>>> import numpy as np
>>> np.set_printoptions(suppress=True, linewidth=200)
>>> tidy = lambda a: np.round(a, 3) + 0
>>> feats = np.loadtxt("block16.csv", delimiter=",")
>>> feats
array([[ 0., 16., 11.,  6.,  0.],
       [ 1.,  9., 12.,  0.,  0.],
       [ 0.,  2.,  3.,  0.,  0.],
       [ 0., 19., 18., 19.,  0.],
       [ 0., 22., 18., 23.,  0.],
       [ 0.,  7., 10.,  7.,  1.],
       [ 0., 13., 10., 15.,  0.],
       [ 0.,  9., 12.,  7.,  0.],
       [ 0., 12., 19.,  2.,  0.],
       [ 0., 13., 14., 17.,  0.],
       [ 0., 18., 21., 12.,  0.],
       [ 0.,  6.,  3.,  2.,  0.],
       [ 0., 24., 21., 20.,  0.],
       [ 0., 11., 15.,  4.,  0.],
       [ 0., 11., 11.,  2.,  0.],
       [ 0., 14., 14., 13.,  0.],
       [ 0., 18., 17., 18.,  0.],
       [ 0., 11., 20.,  3.,  0.],
       [ 0.,  1.,  8.,  0.,  0.],
       [ 0.,  0.,  1.,  0.,  0.],
       [ 0., 10., 14., 13.,  0.],
       [ 0., 12., 12.,  3.,  0.],
       [ 0.,  7.,  2., 11.,  0.],
       [ 0.,  0.,  0.,  0.,  0.]])
>>> P = feats @ np.linalg.solve(feats.T @ feats, feats.T)
>>> tidy(np.linalg.eigvalsh(P))
array([0., 0., 0., 0., 0., 0., 0., 0., 0., 0., 0., 0., 0., 0., 0., 0., 0., 0., 0., 1., 1., 1., 1., 1.])
>>> np.linalg.matrix_rank(np.eye(24) - P)
np.int64(19)
>>> u = np.array([3, 0, 2])
>>> print(np.array([np.convolve(row, u, "same") for row in feats]))
[[ 48.  33.  50.  22.  12.]
 [ 27.  38.  18.  24.   0.]
 [  6.   9.   4.   6.   0.]
 [ 57.  54.  95.  36.  38.]
 [ 66.  54. 113.  36.  46.]
 [ 21.  30.  35.  23.  14.]
 [ 39.  30.  71.  20.  30.]
 [ 27.  36.  39.  24.  14.]
 [ 36.  57.  30.  38.   4.]
 [ 39.  42.  77.  28.  34.]
 [ 54.  63.  72.  42.  24.]
 [ 18.   9.  18.   6.   4.]
 [ 72.  63. 108.  42.  40.]
 [ 33.  45.  34.  30.   8.]
 [ 33.  33.  28.  22.   4.]
 [ 42.  42.  67.  28.  26.]
 [ 54.  51.  90.  34.  36.]
 [ 33.  60.  31.  40.   6.]
 [  3.  24.   2.  16.   0.]
 [  0.   3.   0.   2.   0.]
 [ 30.  42.  59.  28.  26.]
 [ 36.  36.  33.  24.   6.]
 [ 21.   6.  47.   4.  22.]
 [  0.   0.   0.   0.   0.]]
>>> np.convolve(feats[19], u)
array([0., 0., 3., 0., 2., 0., 0.])
>>> np.polyval(u, feats[19])
array([2., 2., 5., 2., 2.])
